$ ipython --no-banner

In [1]: import numpy as np

In [2]: np.set_printoptions(precision=2, suppress=True, linewidth=120)

In [3]: data = np.load("test3.npy")

In [4]: print(data)
[[1.   0.   0.  ]
 [0.33 0.33 0.33]
 [0.5  0.   0.5 ]]

In [5]: rng = np.random.default_rng(99339)

In [6]: labels = rng.permutation(3)

In [7]: print(labels)
[2 0 1]

In [8]: other = data[labels][:, labels]

In [9]: print(np.sort(np.abs(np.linalg.eigvals(other))))
[0.33 0.5  1.  ]

In [10]: print(other)
[[0.5  0.5  0.  ]
 [0.   1.   0.  ]
 [0.33 0.33 0.33]]

In [11]: ev, vecs = np.linalg.eig(data)

In [12]: print(data @ vecs[:, 0] - ev[0] * vecs[:, 0])
[0. 0. 0.]

In [13]: print(np.sort(np.linalg.eigvals(np.linalg.inv(data))))
[1. 2. 3.]

In [14]: print(ev)
[0.33 0.5  1.  ]

In [15]: print(np.round(np.abs(np.linalg.eigvals(data)).max(), 2))
1.0

In [16]: print((data + data.T) / 2)
[[1.   0.17 0.25]
 [0.17 0.33 0.17]
 [0.25 0.17 0.5 ]]

In [17]: print(np.linalg.matrix_power(data, 2))
[[1.   0.   0.  ]
 [0.61 0.11 0.28]
 [0.75 0.   0.25]]

In [18]: print(np.allclose(data, data.T))
False

In [19]: print(np.sort(np.abs(np.linalg.eigvals(data))))
[0.33 0.5  1.  ]

In [20]: print((data - data.T) / 2)
[[ 0.   -0.17 -0.25]
 [ 0.17  0.    0.17]
 [ 0.25 -0.17  0.  ]]

In [21]: other = data + rng.integers(-2, 3, (3, 1)) @ rng.integers(-2, 3, (1, 3))

In [22]: print(other)
[[ 5.   -4.    4.  ]
 [-3.67  4.33 -3.67]
 [-1.5   2.   -1.5 ]]

In [23]: print(np.linalg.matrix_rank(other - data, tol=1e-8))
1

In [24]: print(np.round(np.linalg.svd(other - data, compute_uv=False), 2) + 0)
[10.39  0.    0.  ]

In [25]: feats = np.loadtxt("a.csv", delimiter=",")

In [26]: print(feats)
[[ -4.71   0.12   1.77   7.75  -1.18  -6.66]
 [  4.2   -0.02  -1.47  -7.72   1.23   6.83]
 [  8.27  -1.6   -3.18 -16.07   2.82  13.74]
 [ -7.67   2.15   2.92  14.55  -1.94 -12.15]
 [  5.42  -0.94  -1.78 -10.5    1.28   8.5 ]
 [  7.54  -1.69  -2.99 -14.43   1.95  11.92]
 [  6.19  -1.3   -2.42 -11.97   2.42  10.33]
 [ -0.14   0.11  -0.24  -0.59  -0.07  -0.08]
 [ -6.46   1.3    2.44  12.24  -1.44 -10.23]
 [ -6.52   0.9    2.57  11.79  -1.31  -9.93]
 [  7.7   -1.85  -2.94 -14.21   1.98  12.19]
 [  1.84   0.15  -0.9   -3.86   1.11   3.83]
 [  8.64  -1.87  -3.06 -15.98   2.76  13.75]
 [  4.58  -0.86  -1.44  -7.84   1.09   6.42]
 [ -9.47   1.9    3.76  18.05  -2.28 -15.18]
 [  4.42  -1.07  -1.65  -7.79   0.8    6.38]
 [ -2.81   0.69   1.16   6.02  -0.74  -5.37]
 [ -6.04   1.38   1.89  10.09  -1.62  -8.5 ]
 [ -4.29   0.61   1.36   8.    -1.11  -6.68]
 [ -8.45   1.92   3.15  13.61  -1.88 -12.25]
 [  1.98  -0.29  -0.92  -4.24   0.23   3.56]
 [ 10.28  -1.34  -3.82 -18.16   2.73  15.58]
 [  6.63  -1.05  -3.13 -11.86   2.13   9.79]
 [  0.06   0.26   0.13  -0.34  -0.42  -0.45]
 [  8.8   -1.65  -3.05 -16.14   2.85  14.27]
 [  7.45  -0.76  -2.91 -14.09   1.83  12.06]
 [  6.9   -1.62  -2.59 -12.58   1.94  10.46]
 [ -1.67   0.37   0.21   1.73  -0.48  -1.85]
 [ -6.18   1.09   2.53  12.24  -1.55 -10.5 ]
 [  8.46  -1.59  -3.21 -15.34   2.18  13.77]
 [ -6.66   0.71   2.29  11.83  -1.74 -10.05]
 [  0.58   0.37  -0.22   0.01  -0.2   -0.02]
 [  1.11  -0.48  -0.72  -2.25   0.81   1.81]]

In [27]: Xc = (feats - feats.mean(axis=0)) / feats.std(axis=0)

In [28]: print(np.argwhere(np.abs(Xc) > 2))
[]

In [29]: beta = np.linalg.lstsq(np.delete(Xc, 2, axis=1), Xc[:, 2])[0]

In [30]: print(round(float(1 - np.var(Xc[:, 2] - np.delete(Xc, 2, axis=1) @ beta)), 2))
0.99

In [31]: print(beta)
[-0.4  -0.01  0.63 -0.01  0.03]
